$ python -q
>>> import numpy as np
>>> import numpy.linalg as la
>>> np.set_printoptions(precision=2, suppress=True, linewidth=100)
>>> K = np.loadtxt("test15.csv", delimiter=",")
>>> K
array([[ 0.01, -0.06, -0.06,  0.03, -0.01],
       [-0.06,  0.45,  0.45, -0.19,  0.06],
       [-0.06,  0.45,  0.45, -0.19,  0.06],
       [ 0.03, -0.19, -0.19,  0.08, -0.03],
       [-0.01,  0.06,  0.06, -0.03,  0.01]])
>>> np.round(la.norm(K, 2), 2)
np.float64(1.0)
>>> round(la.norm(K, "nuc"), 2)
np.float64(1.0)
>>> round(K[3] @ K[1], 2)
np.float64(-0.19)
>>> round(float(la.norm(K, 1)), 2), np.round(la.norm(K, np.inf), 2)
(1.22, np.float64(1.22))
>>> np.allclose(K, K.T)
True
>>> np.trace(K)
np.float64(1.0)
>>> round(np.abs(la.eigvals(K)).max(), 2)
np.float64(1.0)
>>> K.inv()
Traceback (most recent call last):
  File "<python-input-12>", line 1, in <module>
    K.inv()
    ^^^^^
AttributeError: 'numpy.ndarray' object has no attribute 'inv'
>>> np.round(np.sort(np.abs(la.eigvals(K))), 2) + 0
array([0., 0., 0., 0., 1.])
>>> la.matrix_power(K, 4)
array([[ 0.01, -0.06, -0.06,  0.03, -0.01],
       [-0.06,  0.45,  0.45, -0.19,  0.06],
       [-0.06,  0.45,  0.45, -0.19,  0.06],
       [ 0.03, -0.19, -0.19,  0.08, -0.03],
       [-0.01,  0.06,  0.06, -0.03,  0.01]])
>>> (K + K.T) / 2
array([[ 0.01, -0.06, -0.06,  0.03, -0.01],
       [-0.06,  0.45,  0.45, -0.19,  0.06],
       [-0.06,  0.45,  0.45, -0.19,  0.06],
       [ 0.03, -0.19, -0.19,  0.08, -0.03],
       [-0.01,  0.06,  0.06, -0.03,  0.01]])
>>> u, r1 = K[1], K[3]
>>> round(u @ r1, 2)
np.float64(-0.19)
>>> pr = (u @ r1) / (u @ u) * u
>>> np.round((r1 - pr) @ u, 2)
np.float64(-0.0)
>>> x = np.array([2, 3, 1, 1, 3])
>>> h1 = np.maximum(K @ x, 0)
>>> K * (h1 > 1e-9)[:, None]
array([[ 0.  , -0.  , -0.  ,  0.  , -0.  ],
       [-0.06,  0.45,  0.45, -0.19,  0.06],
       [-0.06,  0.45,  0.45, -0.19,  0.06],
       [ 0.  , -0.  , -0.  ,  0.  , -0.  ],
       [-0.01,  0.06,  0.06, -0.03,  0.01]])
>>> np.maximum(K @ (3 * x), 0)
array([0.  , 5.01, 5.01, 0.  , 0.72])
>>> h1
array([0.  , 1.67, 1.67, 0.  , 0.24])
>>> K.T @ h1
array([-0.22,  1.52,  1.52, -0.65,  0.22])
>>> M = np.load("out3.npy")
>>> M
array([[ 1.  ,  0.  ,  0.  ],
       [ 0.  ,  0.71, -0.71],
       [ 0.  ,  0.71,  0.71]])
>>> q = M.astype(float).copy()
>>> for j in range(3):
...     q[:, j] -= q[:, :j] @ (q[:, :j].T @ q[:, j])
...     q[:, j] /= la.norm(q[:, j])
... 
>>> np.round(q.T @ M, 2) + 0
array([[1., 0., 0.],
       [0., 1., 0.],
       [0., 0., 1.]])
>>> np.round(q.T @ q, 2) + 0
array([[1., 0., 0.],
       [0., 1., 0.],
       [0., 0., 1.]])
>>> x = np.array([-2, 0, -3])
>>> rhs = M @ x
>>> c, lr = np.zeros(3), 1 / la.norm(M, 2) ** 2
>>> for i in range(50):
...     c -= lr * M.T @ (M @ c - rhs)
...     if i % 10 == 0: print(i, round(la.norm(M @ c - rhs), 2))
... 
0 0.0
10 0.0
20 0.0
30 0.0
40 0.0
>>> round(la.cond(M), 2)
np.float64(1.0)
>>> np.round(la.eigvals(M).sum().real, 2)
np.float64(2.41)
>>> np.round(la.det(M[::-1]), 2)
np.float64(-1.0)
>>> np.round(np.einsum("ii->", M), 2)
np.float64(2.41)
>>> la.eigvals(M)
array([0.71+0.71j, 0.71-0.71j, 1.  +0.j  ])
>>> out = la.inv(M)
>>> la.inv(out)
array([[ 1.  ,  0.  ,  0.  ],
       [ 0.  ,  0.71, -0.71],
       [ 0.  ,  0.71,  0.71]])
>>> np.allclose(out, M.T)
True
>>> (np.abs(out) > 1e-9).astype(int)
array([[1, 0, 0],
       [0, 1, 1],
       [0, 1, 1]])
>>> np.round(la.det(M) * la.det(out), 2)
np.float64(1.0)
>>> round(la.slogdet(M)[0], 2)
np.float64(1.0)
>>> np.round(la.cond(M), 2)
np.float64(1.0)
>>> arr = np.load("mat.npy")
>>> arr
array([[-0.58, -0.37, -0.37],
       [-0.35, -0.18, -0.18],
       [-0.97, -0.6 , -0.38],
       [-2.39, -1.44, -1.74],
       [-3.86, -2.7 , -2.63],
       [ 1.88,  1.19,  1.32],
       [-1.5 , -0.89, -1.  ],
       [ 4.22,  2.63,  2.53],
       [ 0.53,  0.32,  0.25],
       [ 2.01,  1.35,  1.31],
       [-0.79, -0.6 , -0.49],
       [ 0.39,  0.22,  0.32],
       [-1.93, -1.53, -1.17],
       [-5.27, -3.53, -3.65],
       [-1.38, -0.73, -0.92],
       [ 0.8 ,  0.68,  0.77],
       [-3.41, -2.36, -2.28],
       [-2.57, -1.65, -1.88],
       [-2.95, -2.18, -2.02],
       [-4.93, -3.29, -3.33],
       [-2.23, -1.53, -1.56],
       [-0.69, -0.38, -0.4 ],
       [-6.38, -4.31, -4.5 ],
       [-2.61, -1.48, -1.6 ],
       [-4.01, -2.58, -2.62],
       [ 1.15,  0.62,  0.72],
       [-1.33, -0.81, -0.78],
       [-8.56, -5.57, -5.7 ],
       [-0.25,  0.07,  0.02],
       [-0.19, -0.07, -0.13],
       [-0.94, -0.52, -0.47]])
>>> W2 = arr[[30, 12]].astype(float)
>>> for _ in range(7):
...     idx = la.norm(arr[:, None] - W2, axis=-1).argmin(axis=1)
...     W2 = np.array([arr[idx == j].mean(axis=0) for j in range(2)])
... 
>>> idx
array([0, 0, 0, 1, 1, 0, 0, 0, 0, 0, 0, 0, 1, 1, 0, 0, 1, 1, 1, 1, 1, 0, 1, 1, 1, 0, 0, 1, 0, 0, 0])
>>> np.abs(W2[1] - W2[0]).argmax()
np.int64(0)
>>> W2
array([[ 0.11,  0.11,  0.12],
       [-3.93, -2.63, -2.67]])
>>> np.bincount(idx)
array([18, 13])
>>> W2[1] - W2[0]
array([-4.04, -2.73, -2.79])
